$ python -q
>>> import numpy as np
>>> import numpy.linalg as la
>>> np.set_printoptions(precision=2, suppress=True, linewidth=140, legacy="1.25")
>>> tidy = lambda a: np.round(a, 2) + 0
>>> feats = np.load("run14.npy")
>>> feats
array([[ 1, 11, 10,  0, 17,  8, 12],
       [ 0,  0,  2,  4,  0,  6,  0],
       [ 0,  0,  2,  0,  5, 12,  8],
       [ 0,  0,  0,  3,  0, 11,  4],
       [ 0,  2,  4,  0,  8, 11,  9],
       [ 0,  0,  0,  7,  0,  7,  0],
       [ 0,  3,  6,  0,  9,  8,  7],
       [11,  1, 10,  0,  7,  0,  0],
       [ 5,  0,  2, 10,  0,  0,  0],
       [ 0,  0,  4,  0,  4,  7,  3],
       [ 0,  0,  2,  0,  3, 10,  5],
       [ 0,  0,  0,  5,  0,  9,  1],
       [ 3,  0,  4,  3,  0,  3,  0],
       [ 0,  0,  2,  4,  0,  6,  0],
       [ 3,  0,  6,  0,  5,  4,  1],
       [ 0,  5,  6,  0, 11, 10, 10],
       [ 9,  3, 10,  0,  9,  0,  0],
       [ 0,  2,  4,  0,  8, 11,  9],
       [ 0,  3,  6,  0,  9,  8,  7],
       [ 1, 11, 10,  0, 17,  8, 12],
       [13,  0, 10,  0,  5,  0,  0],
       [ 5,  0,  2, 10,  0,  0,  0],
       [ 3,  9, 10,  0, 15,  6,  9],
       [ 5,  7, 10,  0, 13,  4,  6],
       [ 0,  0,  0, 12,  0,  6,  0],
       [ 0,  0,  2,  2,  1,  8,  2],
       [ 1,  6,  8,  0, 12,  7,  8],
       [ 1, 11, 10,  0, 17,  8, 12],
       [ 0,  0,  0, 12,  0,  6,  0]])
>>> cen = feats - feats.mean(axis=0)
>>> evecs = la.svd(cen)[2][:4]
>>> M2 = cen - cen @ evecs.T @ evecs
>>> tidy(la.norm(M2) / la.norm(cen))
0.1
>>> cen = feats - feats.mean(axis=0)
>>> Uu, sigma, Vt = la.svd(cen, full_matrices=False)
>>> tidy(sigma)
array([47.63, 29.49, 16.85,  7.18,  4.26,  3.81,  1.66])
>>> tidy(cen.mean(axis=0))
array([0., 0., 0., 0., 0., 0., 0.])
>>> tidy((sigma ** 2).sum() ** 2 / (sigma ** 4).sum())
2.06
>>> np.abs(Uu[:, 0]).argmax()
19
>>> (np.sign(Uu[:, 0]) == np.sign(Uu[0, 0])).astype(int)
array([1, 0, 1, 0, 1, 0, 1, 1, 0, 0, 0, 0, 0, 0, 0, 1, 1, 1, 1, 1, 0, 0, 1, 1, 0, 0, 1, 1, 0])
>>> la.matrix_rank(cen)
7
>>> tidy(np.abs(Vt[-1]))
array([0.15, 0.1 , 0.82, 0.23, 0.41, 0.2 , 0.17])
>>> C = np.sign(np.array([[3, -2, -3, 0], [3, 2, -1, 1], [-3, -1, 1, 2], [3, 2, 2, 3]]))
>>> M2 = (np.tril(C, -1) + np.eye(4)) @ (np.triu(C, 1) + np.eye(4))
>>> vals = np.array([4, -6, 1, -1])
>>> m1 = np.rint(M2 * vals @ la.inv(M2)) + 0
>>> m1
array([[ -6.,  69.,  36., -23.],
       [  0.,  32.,  17., -11.],
       [  0., -27., -14.,   9.],
       [  0.,  39.,  21., -14.]])
>>> def softmax(z):
...     e = np.exp(z - z.max(axis=-1, keepdims=True))
...     return e / e.sum(axis=-1, keepdims=True)
... 
>>> tidy(softmax(m1[3] + 5))
array([0., 1., 0., 0.])
>>> scores = m1 @ m1.T / np.sqrt(4)
>>> softmax(scores + np.triu(np.full(scores.shape, -np.inf), 1))
array([[1., 0., 0., 0.],
       [1., 0., 0., 0.],
       [0., 0., 1., 0.],
       [1., 0., 0., 0.]])
>>> softmax(scores)[3] @ m1
array([ -6.,  69.,  36., -23.])
>>> tidy(la.det(m1.T))
24.0
>>> blk = np.stack([m1, -1 * m1, m1[::-1]])
>>> np.einsum("bij,cij->bc", blk, blk)
array([[ 11220., -11220.,   5136.],
       [-11220.,  11220.,  -5136.],
       [  5136.,  -5136.,  11220.]])
>>> (blk @ m1.T).shape
(3, 4, 4)
>>> tidy(la.det(blk))
array([24., 24., 24.])
>>> tidy(la.norm(blk, axis=(1, 2)))
array([105.92, 105.92, 105.92])
>>> la.matrix_rank(blk.reshape(3, -1))
2
>>> np.argsort(-la.norm(m1, axis=0).round(6), kind="stable")[:3]
array([1, 2, 3])
>>> [round(float(x), 2) for x in la.svd(m1, compute_uv=False)[:3]]
[105.85, 3.91, 0.63]
>>> tidy(la.norm(m1, 2) / la.norm(m1))
1.0
>>> la.matrix_rank(m1, rtol=0.1)
1
>>> arr = np.load("dump.npy")
>>> tidy(arr)
array([[ 1.  ,  0.  ,  0.  ,  0.  ,  0.  ,  0.  ,  0.  ,  0.  ,  0.  ],
       [ 0.  ,  0.81,  0.  ,  0.  ,  0.  ,  0.  ,  0.59,  0.  ,  0.  ],
       [ 0.  ,  0.  ,  1.  ,  0.  ,  0.  ,  0.  ,  0.  ,  0.  ,  0.  ],
       [ 0.  ,  0.  ,  0.  ,  1.  ,  0.  ,  0.  ,  0.  ,  0.  ,  0.  ],
       [ 0.  ,  0.  ,  0.  ,  0.  ,  1.  ,  0.  ,  0.  ,  0.  ,  0.  ],
       [ 0.  ,  0.  ,  0.  ,  0.  ,  0.  ,  1.  ,  0.  ,  0.  ,  0.  ],
       [ 0.  , -0.59,  0.  ,  0.  ,  0.  ,  0.  ,  0.81,  0.  ,  0.  ],
       [ 0.  ,  0.  ,  0.  ,  0.  ,  0.  ,  0.  ,  0.  ,  1.  ,  0.  ],
       [ 0.  ,  0.  ,  0.  ,  0.  ,  0.  ,  0.  ,  0.  ,  0.  ,  1.  ]])
>>> tidy((arr - arr.T) / 2)
array([[ 0.  ,  0.  ,  0.  ,  0.  ,  0.  ,  0.  ,  0.  ,  0.  ,  0.  ],
       [ 0.  ,  0.  ,  0.  ,  0.  ,  0.  ,  0.  ,  0.59,  0.  ,  0.  ],
       [ 0.  ,  0.  ,  0.  ,  0.  ,  0.  ,  0.  ,  0.  ,  0.  ,  0.  ],
       [ 0.  ,  0.  ,  0.  ,  0.  ,  0.  ,  0.  ,  0.  ,  0.  ,  0.  ],
       [ 0.  ,  0.  ,  0.  ,  0.  ,  0.  ,  0.  ,  0.  ,  0.  ,  0.  ],
       [ 0.  ,  0.  ,  0.  ,  0.  ,  0.  ,  0.  ,  0.  ,  0.  ,  0.  ],
       [ 0.  , -0.59,  0.  ,  0.  ,  0.  ,  0.  ,  0.  ,  0.  ,  0.  ],
       [ 0.  ,  0.  ,  0.  ,  0.  ,  0.  ,  0.  ,  0.  ,  0.  ,  0.  ],
       [ 0.  ,  0.  ,  0.  ,  0.  ,  0.  ,  0.  ,  0.  ,  0.  ,  0.  ]])
>>> np.allclose(arr @ arr.T, arr.T @ arr)
True
>>> tidy(la.matrix_power(arr, 4))
array([[ 1.  ,  0.  ,  0.  ,  0.  ,  0.  ,  0.  ,  0.  ,  0.  ,  0.  ],
       [ 0.  , -0.81,  0.  ,  0.  ,  0.  ,  0.  ,  0.59,  0.  ,  0.  ],
       [ 0.  ,  0.  ,  1.  ,  0.  ,  0.  ,  0.  ,  0.  ,  0.  ,  0.  ],
       [ 0.  ,  0.  ,  0.  ,  1.  ,  0.  ,  0.  ,  0.  ,  0.  ,  0.  ],
       [ 0.  ,  0.  ,  0.  ,  0.  ,  1.  ,  0.  ,  0.  ,  0.  ,  0.  ],
       [ 0.  ,  0.  ,  0.  ,  0.  ,  0.  ,  1.  ,  0.  ,  0.  ,  0.  ],
       [ 0.  , -0.59,  0.  ,  0.  ,  0.  ,  0.  , -0.81,  0.  ,  0.  ],
       [ 0.  ,  0.  ,  0.  ,  0.  ,  0.  ,  0.  ,  0.  ,  1.  ,  0.  ],
       [ 0.  ,  0.  ,  0.  ,  0.  ,  0.  ,  0.  ,  0.  ,  0.  ,  1.  ]])
>>> np.allclose(arr, arr.T)
False
>>> tidy(la.det(arr))
1.0
>>> vec = np.array([1, -2, 0, -2, 0, 1, 1, -2, 2])
>>> y = arr @ vec
>>> tidy(y)
array([ 1.  , -1.03,  0.  , -2.  ,  0.  ,  1.  ,  1.98, -2.  ,  2.  ])
>>> tidy(la.solve(arr, y + arr[:, 8]))
array([ 1., -2.,  0., -2.,  0.,  1.,  1., -2.,  3.])
>>> tidy(la.solve(arr, -1 * y))
array([-1.,  2.,  0.,  2.,  0., -1., -1.,  2., -2.])
>>> tidy(la.solve(arr, arr[:, 5]))
array([0., 0., 0., 0., 0., 1., 0., 0., 0.])
>>> tidy(la.solve(arr.T, arr[5]))
array([0., 0., 0., 0., 0., 1., 0., 0., 0.])
>>> vec = np.array([-1, -2, -2, 0, 1, 1, 2, 2, 0])
>>> tidy(la.det(arr))
1.0
>>> arr.T @ (arr @ vec)
array([-1., -2., -2.,  0.,  1.,  1.,  2.,  2.,  0.])
>>> [p for p in range(1, 25) if np.allclose(la.matrix_power(arr, p), np.eye(9))]
[10, 20]
>>> 9 - la.matrix_rank(arr - np.eye(9), tol=1e-8)
7
>>> tidy(la.inv(arr))
array([[ 1.  ,  0.  ,  0.  ,  0.  ,  0.  ,  0.  ,  0.  ,  0.  ,  0.  ],
       [ 0.  ,  0.81,  0.  ,  0.  ,  0.  ,  0.  , -0.59,  0.  ,  0.  ],
       [ 0.  ,  0.  ,  1.  ,  0.  ,  0.  ,  0.  ,  0.  ,  0.  ,  0.  ],
       [ 0.  ,  0.  ,  0.  ,  1.  ,  0.  ,  0.  ,  0.  ,  0.  ,  0.  ],
       [ 0.  ,  0.  ,  0.  ,  0.  ,  1.  ,  0.  ,  0.  ,  0.  ,  0.  ],
       [ 0.  ,  0.  ,  0.  ,  0.  ,  0.  ,  1.  ,  0.  ,  0.  ,  0.  ],
       [ 0.  ,  0.59,  0.  ,  0.  ,  0.  ,  0.  ,  0.81,  0.  ,  0.  ],
       [ 0.  ,  0.  ,  0.  ,  0.  ,  0.  ,  0.  ,  0.  ,  1.  ,  0.  ],
       [ 0.  ,  0.  ,  0.  ,  0.  ,  0.  ,  0.  ,  0.  ,  0.  ,  1.  ]])
>>> K = np.load("data.npy")
>>> K
array([[ 4, -3,  1,  2,  0],
       [ 0,  7, -2, -1,  0],
       [-3, -2,  1, -1, -1],
       [-3,  2,  2,  3,  1],
       [-2,  1,  0,  3, 11]])
>>> Uu, sigma, Vt = la.svd(K)
>>> tidy(sigma)
array([11.99,  8.45,  5.7 ,  3.8 ,  0.23])
>>> M2 = Uu[:, :4] @ np.diag(sigma[:4]) @ Vt[:4]
>>> tidy(la.norm(K - M2) / la.norm(K))
0.01
>>> la.matrix_rank(K, rtol=0.05)
4
>>> tidy(np.abs(K - M2).max())
0.13
>>> la.matrix_rank(M2)
4
